$ python3 -q
>>> import numpy as np
>>> np.set_printoptions(precision=2, suppress=True, linewidth=140)
>>> K = np.load("sample14.npy")
>>> K
array([[-3, -2,  0,  0],
       [-4, -3,  0,  0],
       [ 0,  0, -3, -2],
       [ 0,  0, -4, -3]])
>>> r0 = np.array([0, 2, 0, 2])
>>> A2 = K + np.outer(r0, np.eye(4)[3])
>>> np.linalg.matrix_rank(A2 - K)
np.int64(1)
>>> A2
array([[-3., -2.,  0.,  0.],
       [-4., -3.,  0.,  2.],
       [ 0.,  0., -3., -2.],
       [ 0.,  0., -4., -1.]])
>>> vec = np.array([-3, -3, -2, -4])
>>> h = np.maximum(A2 @ vec, 0)
>>> A2.T @ h
array([-97., -69., -90., -14.])
>>> np.maximum(A2 @ (3 * vec), 0)
array([45., 39., 42., 36.])
>>> np.maximum(A2 @ vec, 0) - np.maximum(-A2 @ vec, 0)
array([15., 13., 14., 12.])
>>> A = np.load("m.npy")
>>> A
array([[-1,  1, -1, -1,  1,  1],
       [ 1, -1,  1, -1, -1,  1],
       [-1,  1, -1,  1, -1, -1],
       [-1, -1,  1, -1,  1, -1],
       [ 1, -1, -1,  1, -1,  1],
       [ 1,  1, -1, -1,  1, -1]])
>>> r0 = np.array([2, -1, 1])
>>> np.polyval(r0, A[0])
array([4, 2, 4, 4, 2, 2])
>>> arr = np.minimum.outer(np.arange(1, 4), np.arange(1, 4)) * -1
>>> arr
array([[-1, -1, -1],
       [-1, -2, -2],
       [-1, -2, -3]])
>>> # equal to its transpose
>>> A2 = np.linalg.inv(arr)
>>> round(np.linalg.slogdet(arr)[0], 2)
np.float64(-1.0)
>>> np.linalg.det(arr) * A2
array([[ 2., -1.,  0.],
       [-1.,  2., -1.],
       [ 0., -1.,  1.]])
>>> vec = np.array([-1, -1, -2])
>>> rhs = arr @ vec
>>> b, lr = np.zeros(3), 1 / np.linalg.norm(arr, 2) ** 2
>>> for i in range(40):
...     b -= lr * arr.T @ (arr @ b - rhs)
...     if i % 10 == 0: print(i, round(np.linalg.norm(arr @ b - rhs), 2))
... 
0 0.17
10 0.16
20 0.15
30 0.15
>>> round(float(np.linalg.cond(arr)), 2)
16.39
>>> b
array([-0.79, -1.34, -1.82])
>>> evals, vecs = np.linalg.eigvalsh(arr)
Traceback (most recent call last):
  File "<python-input-29>", line 1, in <module>
    evals, vecs = np.linalg.eigvalsh(arr)
    ^^^^^^^^^^^
ValueError: too many values to unpack (expected 2)
>>> evals, vecs = np.linalg.eigh(arr)
>>> np.unique(evals.round(6) + 0, return_counts=True)[1]
array([1, 1, 1])
>>> (evals > 1e-8).sum(), (evals < -1e-8).sum()
(np.int64(0), np.int64(3))
>>> evals
array([-5.05, -0.64, -0.31])
>>> np.round(vecs.T @ vecs, 2) + 0
array([[1., 0., 0.],
       [0., 1., 0.],
       [0., 0., 1.]])
>>> W0 = np.array([[2.0, -3.0, 0.0], [-3.0, 3.0, -3.0], [0.0, -3.0, 3.0]])
>>> A2 = W0[0, 0] * W0[1:] - np.outer(W0[1:, 0], W0[0])
>>> A2
array([[ 0., -3., -6.],
       [ 0., -6.,  6.]])
>>> W0[:, 0] / W0[0, 0]
array([ 1. , -1.5,  0. ])
>>> np.linalg.matrix_rank(A2), np.linalg.matrix_rank(W0)
(np.int64(2), np.int64(3))
>>> np.flatnonzero(~A2.round(6).any(axis=1))
array([], dtype=int64)
>>> np.zeros(2, 3)
Traceback (most recent call last):
  File "<python-input-41>", line 1, in <module>
    np.zeros(2, 3)
    ~~~~~~~~^^^^^^
TypeError: Cannot interpret '3' as a data type
>>> np.linalg.matrix_rank(A2)
np.int64(2)
>>> A2.sum(axis=0)
array([ 0., -9.,  0.])
>>> A2.shape
(2, 3)
>>> np.linalg.svd(A2, compute_uv=False)
array([9., 6.])
>>> np.abs(A2).max()
np.float64(6.0)
>>> A2 - A2[0]
array([[ 0.,  0.,  0.],
       [ 0., -3., 12.]])
>>> A2.sum(axis=1)
array([-9.,  0.])
